$ ipython --no-banner

In [1]: import numpy as np

In [2]: np.set_printoptions(precision=2, suppress=True, linewidth=200)

In [3]: A = np.load("sample15.npy")

In [4]: print(A)
[[  0  -3   0   6  -3  -3  -3   3  -6]
 [  0   4   0  -8   4   4   4  -4   8]
 [  0  -3   0   6  -3  -3  -3   3  -6]
 [  0   3   0  -6   3   3   3  -3   6]
 [  0  -3   0   6  -3  -3  -3   3  -6]
 [  0  -3   0   6  -3  -3  -3   3  -6]
 [  0   5   0 -10   5   5   5  -5  10]
 [  0   1   0  -2   1   1   1  -1   2]
 [  0   0   0   0   0   0   0   0   0]
 [  0  -2   0   4  -2  -2  -2   2  -4]]

In [5]: # columns 0 and 2 are equal

In [6]: rk = np.linalg.matrix_rank(A)

In [7]: print(rk)
1

In [8]: ns = np.linalg.svd(A)[2][rk:].T

In [9]: print(np.round(ns @ ns.T, 2) + 0)
[[ 1.    0.    0.    0.    0.    0.    0.    0.    0.  ]
 [ 0.    0.92  0.    0.15 -0.08 -0.08 -0.08  0.08 -0.15]
 [ 0.    0.    1.    0.    0.    0.    0.    0.    0.  ]
 [ 0.    0.15  0.    0.69  0.15  0.15  0.15 -0.15  0.31]
 [ 0.   -0.08  0.    0.15  0.92 -0.08 -0.08  0.08 -0.15]
 [ 0.   -0.08  0.    0.15 -0.08  0.92 -0.08  0.08 -0.15]
 [ 0.   -0.08  0.    0.15 -0.08 -0.08  0.92  0.08 -0.15]
 [ 0.    0.08  0.   -0.15  0.08  0.08  0.08  0.92  0.15]
 [ 0.   -0.15  0.    0.31 -0.15 -0.15 -0.15  0.15  0.69]]

In [10]: print([int(np.linalg.matrix_rank(A[:, :j + 1])) for j in range(9)])
[0, 1, 1, 1, 1, 1, 1, 1, 1]

In [11]: print(ns.shape)
(9, 8)

In [12]: left, s, VT = np.linalg.svd(A)

In [13]: print(s.round(2) + 0)
[34.39  0.    0.    0.    0.    0.    0.    0.    0.  ]

In [14]: print(np.argmax(s[:-1] / (s[1:] + 1e-6)) + 1)
1

In [15]: A2 = left[:, :1] @ np.diag(s[:1]) @ VT[:1]

In [16]: print(round(np.linalg.norm(A - A2) / np.linalg.norm(A), 2))
0.0

In [17]: print(np.linalg.matrix_rank(A, rtol=0.05))
1

In [18]: print(A2)
[[  0.  -3.   0.   6.  -3.  -3.  -3.   3.  -6.]
 [  0.   4.   0.  -8.   4.   4.   4.  -4.   8.]
 [  0.  -3.   0.   6.  -3.  -3.  -3.   3.  -6.]
 [  0.   3.   0.  -6.   3.   3.   3.  -3.   6.]
 [  0.  -3.   0.   6.  -3.  -3.  -3.   3.  -6.]
 [  0.  -3.   0.   6.  -3.  -3.  -3.   3.  -6.]
 [  0.   5.   0. -10.   5.   5.   5.  -5.  10.]
 [  0.   1.   0.  -2.   1.   1.   1.  -1.   2.]
 [  0.   0.   0.   0.   0.   0.   0.   0.   0.]
 [  0.  -2.   0.   4.  -2.  -2.  -2.   2.  -4.]]

In [19]: print(round(float(np.linalg.norm(A - A2, 2)), 2), np.round(s[1], 2))
0.0 0.0

In [20]: X = np.loadtxt("layer4.csv", delimiter=",")

In [21]: print(X)
[[ 0.41 -1.19  1.03  0.82 -0.5  -0.56  4.18  1.06 -1.34  0.01 -0.17]
 [ 2.24 -1.7   1.72 -1.46 -3.62 -3.6  -0.46 -0.3  -1.52 -0.2  -0.64]
 [-0.67  0.4  -0.85  0.63  1.27  0.78 -0.93 -0.47  0.82  0.15  0.45]
 [ 1.04 -1.55  0.15  0.44 -1.04 -2.51 -1.29 -1.26 -0.14  0.2   0.45]
 [-0.6   2.1   0.04 -1.9  -0.06  2.12 -0.94  1.02  0.24 -0.4  -0.88]
 [-1.57  2.08 -1.11 -0.19  2.05  3.02 -0.91  0.43  1.18 -0.07 -0.01]
 [ 1.07 -1.19  0.7  -0.17 -1.49 -1.99  0.   -0.37 -0.68  0.01 -0.06]]

In [22]: # null space of dimension 8

In [23]: print(np.round(X @ np.linalg.pinv(X) @ X, 2) + 0)
[[ 0.41 -1.19  1.03  0.82 -0.5  -0.56  4.18  1.06 -1.34  0.01 -0.17]
 [ 2.24 -1.7   1.72 -1.46 -3.62 -3.6  -0.46 -0.3  -1.52 -0.2  -0.64]
 [-0.67  0.4  -0.85  0.63  1.27  0.78 -0.93 -0.47  0.82  0.15  0.45]
 [ 1.04 -1.55  0.15  0.44 -1.04 -2.51 -1.29 -1.26 -0.14  0.2   0.45]
 [-0.6   2.1   0.04 -1.9  -0.06  2.12 -0.94  1.02  0.24 -0.4  -0.88]
 [-1.57  2.08 -1.11 -0.19  2.05  3.02 -0.91  0.43  1.18 -0.07 -0.01]
 [ 1.07 -1.19  0.7  -0.17 -1.49 -1.99  0.   -0.37 -0.68  0.01 -0.06]]

In [24]: print(np.abs(np.diag(np.linalg.qr(X)[1])) > 1e-9)
[ True  True  True False False False False]
